% ipython --no-banner

In [1]: import numpy as np

In [2]: import numpy.linalg as la

In [3]: np.set_printoptions(suppress=True, linewidth=160)

In [4]: F = np.load("case15.npy")

In [5]: print(F)
[[ 5  0  3]
 [ 1  6  9]
 [ 7  2  3]
 [ 1  6  9]
 [ 5  0  3]
 [ 5 10  9]
 [ 5  0  3]
 [ 5 10  9]
 [ 5 10  9]
 [ 1  6  9]
 [ 0  7 12]
 [ 1 11 12]
 [ 3  3  6]
 [ 1 11 12]]

In [6]: # row 3 repeats row 1

In [7]: x = np.array([0, 0, 2])

In [8]: target = F @ x

In [9]: print(np.round(la.pinv(F) @ F, 3) + 0)
[[1. 0. 0.]
 [0. 1. 0.]
 [0. 0. 1.]]

In [10]: rng = np.random.default_rng(28)

In [11]: target = target + 0.3 * rng.normal(size=14)

In [12]: print(target.round(3))
[ 5.638 18.039  5.931 17.843  6.087 18.279  5.997 17.646 18.123 17.862 24.299 23.899 12.212 23.651]

In [13]: beta, *_ = la.lstsq(F, target)

In [14]: print(np.round(F.T @ (target - F @ beta), 3) + 0)
[0. 0. 0.]

In [15]: print(beta.round(3))
[-0.006 -0.011  2.007]

In [16]: out = np.c_[F[:, :2] @ np.array([[-2, 3], [-2, 0]]), np.array([-2, 2, 4, -1, -4, 4, 4, -4, 1, 0, 2, 3, 0, 0])]

In [17]: print(out)
[[-10  15  -2]
 [-14   3   2]
 [-18  21   4]
 [-14   3  -1]
 [-10  15  -4]
 [-30  15   4]
 [-10  15   4]
 [-30  15  -4]
 [-30  15   1]
 [-14   3   0]
 [-14   0   2]
 [-24   3   3]
 [-12   9   0]
 [-24   3   0]]

In [18]: print(la.matrix_rank(np.c_[F, out]))
4

In [19]: cent = out[[10, 6]].astype(float)

In [20]: for _ in range(4):
    ...:     idx = la.norm(out[:, None] - cent, axis=-1).argmin(axis=1)
    ...:     cent = np.array([out[idx == j].mean(axis=0) for j in range(2)])
    ...: 

In [21]: print(idx)
[1 0 1 0 1 1 1 1 1 0 0 0 0 0]

In [22]: print(cent.round(3))
[[-16.571   3.429   0.857]
 [-19.714  15.857   0.429]]
